% python3 -q
>>> import numpy as np
>>> from numpy import linalg as LA
>>> np.set_printoptions(suppress=True, linewidth=100)
>>> tidy = lambda a: np.round(a, 2) + 0
>>> E = np.load("run19.npy")
>>> tidy(E)
array([[ 0.76, -0.08, -0.08,  0.24,  0.08, -0.41,  0.24,  0.08, -0.24,  0.24],
       [-0.08,  0.97, -0.03,  0.08,  0.03, -0.14,  0.08,  0.03, -0.08,  0.08],
       [-0.08, -0.03,  0.97,  0.08,  0.03, -0.14,  0.08,  0.03, -0.08,  0.08],
       [ 0.24,  0.08,  0.08,  0.76, -0.08,  0.41, -0.24, -0.08,  0.24, -0.24],
       [ 0.08,  0.03,  0.03, -0.08,  0.97,  0.14, -0.08, -0.03,  0.08, -0.08],
       [-0.41, -0.14, -0.14,  0.41,  0.14,  0.32,  0.41,  0.14, -0.41,  0.41],
       [ 0.24,  0.08,  0.08, -0.24, -0.08,  0.41,  0.76, -0.08,  0.24, -0.24],
       [ 0.08,  0.03,  0.03, -0.08, -0.03,  0.14, -0.08,  0.97,  0.08, -0.08],
       [-0.24, -0.08, -0.08,  0.24,  0.08, -0.41,  0.24,  0.08,  0.76,  0.24],
       [ 0.24,  0.08,  0.08, -0.24, -0.08,  0.41, -0.24, -0.08,  0.24,  0.76]])
>>> # keeps lengths
>>> x = np.array([1, 1, 2, 1, 3, 1, 3, 0, 3, 2])
>>> y = E @ x
>>> c, lr = np.zeros(10), 1 / LA.norm(E, 2) ** 2
>>> for i in range(10):
...     c -= lr * E.T @ (E @ c - y)
...     if i % 2 == 0: print(i, round(LA.norm(E @ c - y), 2))
... 
0 0.0
2 0.0
4 0.0
6 0.0
8 0.0
>>> tidy(LA.cond(E))
np.float64(1.0)
>>> K = np.load("x.npy")
>>> K
array([[-17.94,  -6.04,  -6.46],
       [ -1.62,   0.9 , -19.91],
       [ -4.12,  19.48,   1.86],
       [-15.4 ,  -6.99,  10.68],
       [ 12.05, -15.79,  -2.29],
       [  7.98, -15.81,   9.29],
       [-14.91,   0.89, -13.3 ],
       [ 11.99,  -7.43,  14.18],
       [-13.11,  10.84, -10.52],
       [  4.79,  -7.94,  17.72],
       [  5.12, -17.36,  -8.51],
       [  7.  ,   0.99,  18.71],
       [-18.79,   0.93,   6.8 ],
       [-19.58,   3.1 ,   2.63],
       [ 12.57,   8.49,  13.03],
       [-19.35,  -4.33,  -2.6 ],
       [  1.04, -19.12,  -5.78],
       [-12.21,  15.4 ,  -3.71],
       [ 14.37, -13.51,  -3.33],
       [ -9.93, -11.34, -13.15],
       [-16.76,   8.92,   6.3 ],
       [ -0.95,  19.45,  -4.57],
       [  2.97, -13.4 , -14.55],
       [ -8.56, -14.61, -10.64],
       [  1.11,  -7.33, -18.57],
       [-11.26, -16.23,   3.12],
       [ -2.22,  19.8 ,  -1.78],
       [-18.04,  -1.12,   8.56],
       [ 18.26,  -2.64,  -7.71],
       [ 15.36,   4.52,  11.98],
       [-12.44,   6.25, -14.36],
       [ 18.66,   1.16,  -7.11],
       [ 10.08,  17.21,   1.52],
       [  4.47, -19.4 ,  -1.88],
       [-10.68,   6.11, -15.77]])
>>> cen = K - K.mean(axis=0)
>>> left, sigma, VT = LA.svd(cen, full_matrices=False)
>>> np.abs(left[:, 0]).argmax()
np.int64(18)
>>> tidy(cen.mean(axis=0))
array([0., 0., 0.])
>>> (np.sign(left[:, 0]) == np.sign(left[0, 0])).astype(int)
array([1, 1, 1, 1, 0, 0, 1, 0, 1, 0, 0, 0, 1, 1, 0, 1, 0, 1, 0, 1, 1, 1, 0, 0, 0, 0, 1, 1, 0, 0, 1,
       0, 0, 0, 1])
>>> tidy(np.abs(VT[-1]))
array([0.47, 0.37, 0.8 ])
>>> np.abs(VT[0]).argmax()
np.int64(0)
>>> tidy(LA.norm(K[10] - K[0]))
np.float64(25.77)
>>> tidy(LA.norm(K, axis=1))
array([20.  , 20.  , 20.  , 20.  , 19.99, 20.  , 20.  , 20.  , 20.  , 20.  , 20.  , 20.  , 20.  ,
       20.  , 20.  , 20.  , 20.  , 20.  , 20.  , 20.  , 20.  , 20.  , 20.  , 20.  , 20.  , 20.  ,
       20.  , 20.  , 20.  , 20.  , 20.  , 20.  , 20.  , 20.  , 20.  ])
>>> x = np.array([3, 9, 9])
>>> y = K @ x
>>> tidy(LA.solve(K.T @ K, K.T @ y))
array([3., 9., 9.])
>>> rng = np.random.default_rng(85176)
>>> y = y + 0.3 * rng.normal(size=35)
>>> tidy(y)
array([-166.25, -176.  ,  180.43,  -13.44, -127.04,  -35.15, -156.34,   96.72,  -36.37,  102.46,
       -217.84,  198.59,   12.47,   -7.29,  231.31, -120.53, -220.52,   68.74, -108.6 , -250.44,
         86.67,  130.83, -242.87, -253.18, -230.1 , -151.62,  155.55,   12.62,  -38.57,  193.98,
       -109.94,    2.45,  198.75, -178.03, -118.92])
>>> c, *_ = LA.lstsq(K, y)
>>> tidy(K.T @ (y - K @ c))
array([0., 0., 0.])
>>> tidy(LA.norm(y - K @ c))
np.float64(1.7)
>>> [round(float(LA.norm(LA.solve(K.T @ K + lam * np.eye(3), K.T @ y))), 2) for lam in (0, 1, 10, 100)]
[13.08, 13.08, 13.05, 12.81]
>>> tidy(c)
array([3.  , 9.01, 9.  ])
>>> W0 = np.load("block4.npy")
>>> W0
array([[ 0.,  0.,  0.,  0.,  0.,  0.,  0.,  0.,  0.,  0.,  0.,  3.,  9.,  4.,  6., -4.],
       [ 0.,  0.,  0.,  0.,  0.,  0.,  0.,  0.,  0.,  0.,  0.,  5., -5., -3., -9.,  3.],
       [ 0.,  0.,  0.,  0.,  0.,  0.,  0.,  0.,  0.,  0.,  0., -2., -4.,  2.,  1.,  1.],
       [ 0.,  0.,  0.,  0.,  0.,  0.,  0.,  0.,  0.,  0.,  0., -8., -3., -1., -5.,  8.],
       [ 0.,  0.,  0.,  0.,  0.,  0.,  0.,  0.,  0.,  0.,  0.,  6.,  1., -1., -2., -4.],
       [ 0.,  0.,  0.,  0.,  0.,  0.,  0.,  0.,  0.,  0.,  0., -8., -7., -7., -3., -3.],
       [ 0.,  0.,  0.,  0.,  0.,  0.,  0.,  0.,  0.,  0.,  0.,  9., -6., -6.,  1., -5.],
       [ 0.,  0.,  0.,  0.,  0.,  0.,  0.,  0.,  0.,  0.,  0.,  7.,  3.,  9.,  5., -4.],
       [ 0.,  0.,  0.,  0.,  0.,  0.,  0.,  0.,  0.,  0.,  0.,  9.,  9., -3.,  2.,  2.],
       [ 0.,  0.,  0.,  0.,  0.,  0.,  0.,  0.,  0.,  0.,  0.,  4.,  5.,  6., -5.,  3.],
       [ 0.,  0.,  0.,  0.,  0.,  0.,  0.,  0.,  0.,  0.,  0.,  3.,  5.,  3.,  6.,  2.],
       [ 3.,  5., -2., -8.,  6., -8.,  9.,  7.,  9.,  4.,  3.,  0.,  0.,  0.,  0.,  0.],
       [ 9., -5., -4., -3.,  1., -7., -6.,  3.,  9.,  5.,  5.,  0.,  0.,  0.,  0.,  0.],
       [ 4., -3.,  2., -1., -1., -7., -6.,  9., -3.,  6.,  3.,  0.,  0.,  0.,  0.,  0.],
       [ 6., -9.,  1., -5., -2., -3.,  1.,  5.,  2., -5.,  6.,  0.,  0.,  0.,  0.,  0.],
       [-4.,  3.,  1.,  8., -4., -3., -5., -4.,  2.,  3.,  2.,  0.,  0.,  0.,  0.,  0.]])
>>> cov = np.cov(K, rowvar=False)
>>> tidy(K.std(axis=0))
array([12.07, 11.67, 10.37])
>>> np.median(K, axis=0)
array([-1.62, -1.12, -2.6 ])
>>> tidy(LA.eigvalsh(cov)[::-1])
array([171.57, 134.48,  94.66])
>>> cov.shape
(3, 3)
>>> left, sigma, VT = LA.svd(W0, full_matrices=False)
>>> tidy(np.cumsum(sigma ** 2) / np.sum(sigma ** 2))
array([0.25, 0.51, 0.62, 0.73, 0.81, 0.89, 0.93, 0.97, 0.98, 1.  , 1.  , 1.  , 1.  , 1.  , 1.  ,
       1.  ])
>>> feats = np.load("arr.npy")
>>> feats
array([[ 3,  1,  1,  1,  0],
       [ 2, 12,  1,  1,  1],
       [ 2,  3,  3,  1,  3],
       [ 1,  3,  0,  4,  3],
       [ 2,  1,  0,  3,  1]])
>>> evals, vecs = LA.eigh(E)
>>> x = np.array([0, 1, 2, -2, 2, -2, 0, 0, -2, 0])
>>> tidy(x @ E @ x / (x @ x)), tidy(evals[0]), tidy(evals[-1])
(np.float64(0.9), np.float64(-1.0), np.float64(1.0))
>>> tidy(vecs * np.abs(evals) @ vecs.T)
array([[1., 0., 0., 0., 0., 0., 0., 0., 0., 0.],
       [0., 1., 0., 0., 0., 0., 0., 0., 0., 0.],
       [0., 0., 1., 0., 0., 0., 0., 0., 0., 0.],
       [0., 0., 0., 1., 0., 0., 0., 0., 0., 0.],
       [0., 0., 0., 0., 1., 0., 0., 0., 0., 0.],
       [0., 0., 0., 0., 0., 1., 0., 0., 0., 0.],
       [0., 0., 0., 0., 0., 0., 1., 0., 0., 0.],
       [0., 0., 0., 0., 0., 0., 0., 1., 0., 0.],
       [0., 0., 0., 0., 0., 0., 0., 0., 1., 0.],
       [0., 0., 0., 0., 0., 0., 0., 0., 0., 1.]])
>>> M = np.loadtxt("case4.csv", delimiter=",")
>>> tidy(M)
array([[-0.02,  0.13,  0.06,  0.04,  0.4 ,  0.66,  0.45,  0.34, -0.03, -0.02,  0.02, -0.25],
       [-0.29, -0.52, -0.18,  0.6 ,  0.1 ,  0.18, -0.31, -0.06,  0.22,  0.06, -0.06, -0.24],
       [ 0.51,  0.12, -0.23,  0.13, -0.62,  0.3 , -0.14,  0.24,  0.03,  0.27, -0.06, -0.17],
       [ 0.46, -0.31,  0.05, -0.03,  0.32,  0.11, -0.17,  0.24,  0.15, -0.08, -0.35,  0.58],
       [-0.51,  0.19, -0.26, -0.08, -0.2 ,  0.37,  0.05, -0.16,  0.1 ,  0.28, -0.14,  0.56],
       [-0.14,  0.02, -0.49, -0.44,  0.08, -0.15, -0.05,  0.15,  0.2 , -0.13, -0.55, -0.36],
       [ 0.1 , -0.2 , -0.15, -0.51,  0.06,  0.41, -0.39, -0.27,  0.06, -0.21,  0.47, -0.07],
       [ 0.34,  0.36, -0.55,  0.33,  0.33, -0.05,  0.1 , -0.45, -0.01, -0.1 ,  0.07,  0.06],
       [ 0.14, -0.58, -0.13, -0.14, -0.14,  0.04,  0.5 , -0.35, -0.4 ,  0.16, -0.17, -0.03],
       [-0.1 ,  0.17,  0.11,  0.12, -0.04,  0.23, -0.37, -0.09, -0.7 , -0.33, -0.37, -0.02],
       [ 0.14,  0.17,  0.48, -0.08,  0.09,  0.17, -0.1 , -0.53,  0.31,  0.3 , -0.38, -0.23],
       [ 0.  ,  0.03, -0.12, -0.13,  0.39, -0.13, -0.29,  0.16, -0.36,  0.73,  0.11, -0.06]])
>>> # columns are unit length and at right angles
>>> u, r1 = M[5], M[11]
>>> tidy(u @ r1)
np.float64(0.0)
>>> p = (u @ r1) / (u @ u) * u
>>> tidy(LA.norm(u + r1) ** 2 + LA.norm(u - r1) ** 2)
np.float64(4.0)
>>> tidy(np.outer(u, r1))
array([[ 0.  ,  0.  ,  0.02,  0.02, -0.06,  0.02,  0.04, -0.02,  0.05, -0.11, -0.02,  0.01],
       [ 0.  ,  0.  ,  0.  ,  0.  ,  0.01,  0.  , -0.01,  0.  , -0.01,  0.01,  0.  ,  0.  ],
       [ 0.  , -0.02,  0.06,  0.06, -0.19,  0.06,  0.14, -0.08,  0.18, -0.36, -0.05,  0.03],
       [ 0.  , -0.01,  0.05,  0.06, -0.17,  0.06,  0.13, -0.07,  0.16, -0.32, -0.05,  0.03],
       [ 0.  ,  0.  , -0.01, -0.01,  0.03, -0.01, -0.02,  0.01, -0.03,  0.06,  0.01, -0.01],
       [ 0.  ,  0.  ,  0.02,  0.02, -0.06,  0.02,  0.04, -0.02,  0.05, -0.11, -0.02,  0.01],
       [ 0.  ,  0.  ,  0.01,  0.01, -0.02,  0.01,  0.02, -0.01,  0.02, -0.04, -0.01,  0.  ],
       [ 0.  ,  0.  , -0.02, -0.02,  0.06, -0.02, -0.04,  0.02, -0.05,  0.11,  0.02, -0.01],
       [ 0.  ,  0.01, -0.02, -0.03,  0.08, -0.03, -0.06,  0.03, -0.07,  0.15,  0.02, -0.01],
       [ 0.  ,  0.  ,  0.02,  0.02, -0.05,  0.02,  0.04, -0.02,  0.05, -0.1 , -0.01,  0.01],
       [ 0.  , -0.02,  0.07,  0.07, -0.22,  0.07,  0.16, -0.09,  0.2 , -0.41, -0.06,  0.03],
       [ 0.  , -0.01,  0.04,  0.05, -0.14,  0.05,  0.1 , -0.06,  0.13, -0.26, -0.04,  0.02]])
>>> LA.matrix_rank(np.outer(u, r1))
np.int64(1)
>>> idx = rng.permutation(12)
>>> idx
array([ 9,  6,  5,  8,  3,  1,  4,  0, 11,  7, 10,  2])
>>> out = M[idx][:, idx]
>>> tidy(np.trace(out))
np.float64(-3.16)
>>> tidy(np.diag(out))
array([-0.33, -0.39, -0.15, -0.4 , -0.03, -0.52, -0.2 , -0.02, -0.06, -0.45, -0.38, -0.23])
>>> def softmax(z):
...     e = np.exp(z - z.max(axis=-1, keepdims=True))
...     return e / e.sum(axis=-1, keepdims=True)
... 
>>> tidy(softmax(M[3]))
array([0.12, 0.05, 0.08, 0.07, 0.1 , 0.08, 0.06, 0.09, 0.09, 0.07, 0.05, 0.13])
>>> tidy(softmax(M).sum(axis=1))
array([1., 1., 1., 1., 1., 1., 1., 1., 1., 1., 1., 1.])
>>> scores = M @ M.T / np.sqrt(12)
>>> tidy(softmax(scores)[3] @ M)
array([ 0.06, -0.04, -0.11, -0.02,  0.07,  0.18, -0.06, -0.06, -0.03,  0.07, -0.12,  0.  ])
>>> tidy(softmax(scores + np.triu(np.full(scores.shape, -np.inf), 1)))
array([[1.  , 0.  , 0.  , 0.  , 0.  , 0.  , 0.  , 0.  , 0.  , 0.  , 0.  , 0.  ],
       [0.43, 0.57, 0.  , 0.  , 0.  , 0.  , 0.  , 0.  , 0.  , 0.  , 0.  , 0.  ],
       [0.3 , 0.3 , 0.4 , 0.  , 0.  , 0.  , 0.  , 0.  , 0.  , 0.  , 0.  , 0.  ],
       [0.23, 0.23, 0.23, 0.31, 0.  , 0.  , 0.  , 0.  , 0.  , 0.  , 0.  , 0.  ],
       [0.19, 0.19, 0.19, 0.19, 0.25, 0.  , 0.  , 0.  , 0.  , 0.  , 0.  , 0.  ],
       [0.16, 0.16, 0.16, 0.16, 0.16, 0.21, 0.  , 0.  , 0.  , 0.  , 0.  , 0.  ],
       [0.14, 0.14, 0.14, 0.14, 0.14, 0.14, 0.18, 0.  , 0.  , 0.  , 0.  , 0.  ],
       [0.12, 0.12, 0.12, 0.12, 0.12, 0.12, 0.12, 0.16, 0.  , 0.  , 0.  , 0.  ],
       [0.11, 0.11, 0.11, 0.11, 0.11, 0.11, 0.11, 0.11, 0.14, 0.  , 0.  , 0.  ],
       [0.1 , 0.1 , 0.1 , 0.1 , 0.1 , 0.1 , 0.1 , 0.1 , 0.1 , 0.13, 0.  , 0.  ],
       [0.09, 0.09, 0.09, 0.09, 0.09, 0.09, 0.09, 0.09, 0.09, 0.09, 0.12, 0.  ],
       [0.08, 0.08, 0.08, 0.08, 0.08, 0.08, 0.08, 0.08, 0.08, 0.08, 0.08, 0.11]])
